$ python -q
>>> import numpy as np
>>> import numpy.linalg as la
>>> np.set_printoptions(precision=1, suppress=True, linewidth=140)
>>> def rnd(a):
...     return np.round(a, 1) + 0
... 
>>> M = np.load("case8.npy")
>>> M
array([[ -1. ,  -0.3,  -0.7,  -4. ,   0.8,  -0.8],
       [ -1.4,  -0.9,  -1.5, -10. ,  -0.2,   1.5],
       [ -1.5,  -0.2,  -0.8, -14. ,   2.2,  -0.3],
       [ -0.9,  -0.4,  -0.4, -30. ,   1.7,  -0.8],
       [ -0.1,  -0.7,  -1.5, -22. ,   1.3,  -0.2],
       [ -0.1,  -0.1,  -0.6,   2. ,  -0.2,   0.9],
       [  0.6,  -0.6,  -0.2,  22. ,   0.6,   0.8],
       [  0.3,   1.9,   1.2, -10. ,   1.1,  -0.3],
       [ -0.6,  -0.2,   1.1,  -4. ,  -0.1,  -1.8],
       [ -0.3,   0.1,  -1.2, -20. ,  -0.2,   0.8]])
>>> rnd(np.abs(la.svd(M)[2][-1]))
array([0. , 0.6, 0.7, 0. , 0.1, 0.4])
>>> la.matrix_rank(M, rtol=0.1)
np.int64(1)
>>> la.cond(M) > 100
np.False_
>>> [round(float(x), 1) for x in la.svd(M, compute_uv=False)[:3]]
[52.1, 4.1, 3.0]
>>> q, V = la.qr(M[:, :3])[0], la.qr(M[:, 3:])[0]
>>> sv = la.svd(q.T @ V, compute_uv=False)
>>> (sv > 0.9).sum()
np.int64(1)
>>> rnd(sv)
array([0.9, 0.6, 0. ])
>>> rnd(la.norm(q @ q.T - V @ V.T, 2))
np.float64(1.0)
>>> rnd(np.degrees(np.arccos(sv.clip(0, 1))))
array([25.6, 52. , 88.2])
>>> rng = np.random.default_rng(8)
>>> lab = rng.permutation(6)
>>> Y = M[:, lab] * rng.choice([-1, 1], 6)
>>> Y
array([[  1. ,  -4. ,  -0.8,  -0.3,  -0.7,  -0.8],
       [  1.4, -10. ,   1.5,  -0.9,  -1.5,   0.2],
       [  1.5, -14. ,  -0.3,  -0.2,  -0.8,  -2.2],
       [  0.9, -30. ,  -0.8,  -0.4,  -0.4,  -1.7],
       [  0.1, -22. ,  -0.2,  -0.7,  -1.5,  -1.3],
       [  0.1,   2. ,   0.9,  -0.1,  -0.6,   0.2],
       [ -0.6,  22. ,   0.8,  -0.6,  -0.2,  -0.6],
       [ -0.3, -10. ,  -0.3,   1.9,   1.2,  -1.1],
       [  0.6,  -4. ,  -1.8,  -0.2,   1.1,   0.1],
       [  0.3, -20. ,   0.8,   0.1,  -1.2,   0.2]])
>>> U, _, vt = la.svd(M.T @ Y)
>>> rnd(U @ vt)
array([[-1.,  0.,  0.,  0.,  0.,  0.],
       [ 0.,  0.,  0.,  1.,  0.,  0.],
       [ 0.,  0.,  0.,  0.,  1.,  0.],
       [ 0.,  1.,  0.,  0.,  0.,  0.],
       [ 0.,  0.,  0.,  0.,  0., -1.],
       [ 0.,  0.,  1.,  0.,  0.,  0.]])
>>> rnd(la.lstsq(M, Y)[0])
array([[-1.,  0.,  0.,  0.,  0.,  0.],
       [ 0.,  0.,  0.,  1.,  0.,  0.],
       [ 0.,  0.,  0.,  0.,  1.,  0.],
       [ 0.,  1.,  0.,  0.,  0.,  0.],
       [ 0.,  0.,  0.,  0.,  0., -1.],
       [ 0.,  0.,  1.,  0.,  0.,  0.]])
>>> K = np.load("dump.npy")
>>> print(rnd(K))
[[ 0.5  0.2 -0.5  0.5  0.5 -0.2]
 [ 0.2  0.9  0.2 -0.2 -0.2  0.1]
 [-0.5  0.2  0.5  0.5  0.5 -0.2]
 [ 0.5 -0.2  0.5  0.5 -0.5  0.2]
 [ 0.5 -0.2  0.5 -0.5  0.5  0.2]
 [-0.2  0.1 -0.2  0.2  0.2  0.9]]
>>> np.allclose(K, K.T)
True
>>> rnd(la.det(K))
np.float64(-1.0)
>>> np.allclose(K @ K.T, K.T @ K)
True
>>> np.trace(K)
np.float64(4.0)
